In [1]: import numpy as np

In [2]: np.set_printoptions(precision=2, suppress=True, linewidth=160)

In [3]: M2 = np.array([[0, 1, 3, 2, 2, 1], [3, 3, 1, 3, 2, 2]])

In [4]: M = M2.T @ M2

In [5]: M
Out[5]: 
array([[ 9,  9,  3,  9,  6,  6],
       [ 9, 10,  6, 11,  8,  7],
       [ 3,  6, 10,  9,  8,  5],
       [ 9, 11,  9, 13, 10,  8],
       [ 6,  8,  8, 10,  8,  6],
       [ 6,  7,  5,  8,  6,  5]])

In [6]: np.linalg.cond(M) > 100
Out[6]: np.True_

In [7]: round(float(np.linalg.norm(M, 2) / np.linalg.norm(M)), 2)
Out[7]: 0.99

In [8]: [round(float(x), 2) for x in np.linalg.svd(M, compute_uv=False)[:3]]
Out[8]: [47.41, 7.59, 0.0]

In [9]: np.argsort(-np.linalg.norm(M, axis=0).round(6), kind="stable")[:3]
Out[9]: array([3, 1, 4])

In [10]: np.linalg.matrix_rank(M, rtol=0.1)
Out[10]: np.int64(2)

In [11]: data = np.load("w.npy")

In [12]: data
Out[12]: 
array([[ 0, -5,  1,  0,  2,  3, -4, -1,  6,  1,  1,  4,  2, -1],
       [ 5,  0,  4,  0,  0,  2,  2,  4, -3, -4,  0,  4,  0, -2],
       [-1, -4,  0,  0, -2, -1, -3,  2, -1,  5,  1, -3,  2, -4],
       [ 0,  0,  0,  0, -4, -3,  0,  3,  2, -3, -1,  1, -3, -2],
       [-2,  0,  2,  4,  0, -4,  0, -3,  0,  4, -1, -1, -1,  3],
       [-3, -2,  1,  3,  4,  0,  0,  3,  0, -2,  4,  4, -1, -1],
       [ 4, -2,  3,  0,  0,  0,  0, -1,  0,  0, -2,  2, -1, -3],
       [ 1, -4, -2, -3,  3, -3,  1,  0,  4,  4,  0, -6,  1,  4],
       [-6,  3,  1, -2,  0,  0,  0, -4,  0,  2,  0, -1,  2,  0],
       [-1,  4, -5,  3, -4,  2,  0, -4, -2,  0, -1,  0, -2,  3],
       [-1,  0, -1,  1,  1, -4,  2,  0,  0,  1,  0, -3, -2,  4],
       [-4, -4,  3, -1,  1, -4, -2,  6,  1,  0,  3,  0, -1, -1],
       [-2,  0, -2,  3,  1,  1,  1, -1, -2,  2,  2,  1,  0,  5],
       [ 1,  2,  4,  2, -3,  1,  3, -4,  0, -3, -4,  1, -5,  0]])

In [13]: # skew, so no eigenvalue has a real part

In [14]: vec = np.array([0, 1, -1, 2, -3, 3, 3, 2, -3, 2, 1, 1, -3, 1])

In [15]: np.round(np.linalg.eigvals(data).real, 2) + 0
Out[15]: array([0., 0., 0., 0., 0., 0., 0., 0., 0., 0., 0., 0., 0., 0.])

In [16]: np.linalg.svd(data, compute_uv=False)
Out[16]: array([17.71, 17.71, 11.63, 11.63,  9.85,  9.85,  7.73,  7.73,  3.29,  3.29,  1.56,  1.56,  0.17,  0.17])

In [17]: q = np.linalg.solve(np.eye(14) - data, np.eye(14) + data)

In [18]: round(np.linalg.det(q), 2)
Out[18]: np.float64(1.0)
